% ipython --no-banner

In [1]: import numpy as np

In [2]: from numpy import linalg as LA

In [3]: np.set_printoptions(precision=3, suppress=True, linewidth=200)

In [4]: def rd(a):
   ...:     return np.round(a, 3) + 0
   ...: 

In [5]: F = np.loadtxt("w.csv", delimiter=",")

In [6]: F
Out[6]: 
array([[ 27., -18.,  45., -36.,  27.,   9.,   9.,  27.,   9.],
       [ 15., -10.,  25., -20.,  15.,   5.,   5.,  15.,   5.],
       [ 27., -18.,  45., -36.,  27.,   9.,   9.,  27.,   9.],
       [ 18., -12.,  30., -24.,  18.,   6.,   6.,  18.,   6.],
       [-15.,  10., -25.,  20., -15.,  -5.,  -5., -15.,  -5.],
       [ -3.,   2.,  -5.,   4.,  -3.,  -1.,  -1.,  -3.,  -1.],
       [ 18., -12.,  30., -24.,  18.,   6.,   6.,  18.,   6.],
       [ -9.,   6., -15.,  12.,  -9.,  -3.,  -3.,  -9.,  -3.],
       [ -9.,   6., -15.,  12.,  -9.,  -3.,  -3.,  -9.,  -3.],
       [ -9.,   6., -15.,  12.,  -9.,  -3.,  -3.,  -9.,  -3.],
       [ 27., -18.,  45., -36.,  27.,   9.,   9.,  27.,   9.]])

In [7]: t3 = np.stack([F, 4 * F, F[::-1]])

In [8]: t3.shape
Out[8]: (3, 11, 9)

In [9]: rd(LA.norm(t3, axis=(1, 2)))
Out[9]: array([171.683, 686.731, 171.683])

In [10]: print((t3 @ F.T).shape)
(3, 11, 11)

In [11]: rng = np.random.default_rng(29975)

In [12]: K = np.eye(10, dtype=int)[rng.permutation(10)] * np.array([6, 9, 1, 5, 2, 0, 1, 1, 7, 3])

In [13]: K
Out[13]: 
array([[0, 0, 0, 5, 0, 0, 0, 0, 0, 0],
       [0, 0, 0, 0, 0, 0, 0, 0, 0, 3],
       [0, 0, 1, 0, 0, 0, 0, 0, 0, 0],
       [6, 0, 0, 0, 0, 0, 0, 0, 0, 0],
       [0, 0, 0, 0, 0, 0, 0, 0, 7, 0],
       [0, 9, 0, 0, 0, 0, 0, 0, 0, 0],
       [0, 0, 0, 0, 2, 0, 0, 0, 0, 0],
       [0, 0, 0, 0, 0, 0, 0, 0, 0, 0],
       [0, 0, 0, 0, 0, 0, 0, 1, 0, 0],
       [0, 0, 0, 0, 0, 0, 1, 0, 0, 0]])

In [14]: K[:, 3] @ K[:, 8]
Out[14]: np.int64(0)

In [15]: K @ K.T
Out[15]: 
array([[25,  0,  0,  0,  0,  0,  0,  0,  0,  0],
       [ 0,  9,  0,  0,  0,  0,  0,  0,  0,  0],
       [ 0,  0,  1,  0,  0,  0,  0,  0,  0,  0],
       [ 0,  0,  0, 36,  0,  0,  0,  0,  0,  0],
       [ 0,  0,  0,  0, 49,  0,  0,  0,  0,  0],
       [ 0,  0,  0,  0,  0, 81,  0,  0,  0,  0],
       [ 0,  0,  0,  0,  0,  0,  4,  0,  0,  0],
       [ 0,  0,  0,  0,  0,  0,  0,  0,  0,  0],
       [ 0,  0,  0,  0,  0,  0,  0,  0,  1,  0],
       [ 0,  0,  0,  0,  0,  0,  0,  0,  0,  1]])

In [16]: print(rd(LA.pinv(K)))
[[0.    0.    0.    0.167 0.    0.    0.    0.    0.    0.   ]
 [0.    0.    0.    0.    0.    0.111 0.    0.    0.    0.   ]
 [0.    0.    1.    0.    0.    0.    0.    0.    0.    0.   ]
 [0.2   0.    0.    0.    0.    0.    0.    0.    0.    0.   ]
 [0.    0.    0.    0.    0.    0.    0.5   0.    0.    0.   ]
 [0.    0.    0.    0.    0.    0.    0.    0.    0.    0.   ]
 [0.    0.    0.    0.    0.    0.    0.    0.    0.    1.   ]
 [0.    0.    0.    0.    0.    0.    0.    0.    1.    0.   ]
 [0.    0.    0.    0.    0.143 0.    0.    0.    0.    0.   ]
 [0.    0.333 0.    0.    0.    0.    0.    0.    0.    0.   ]]
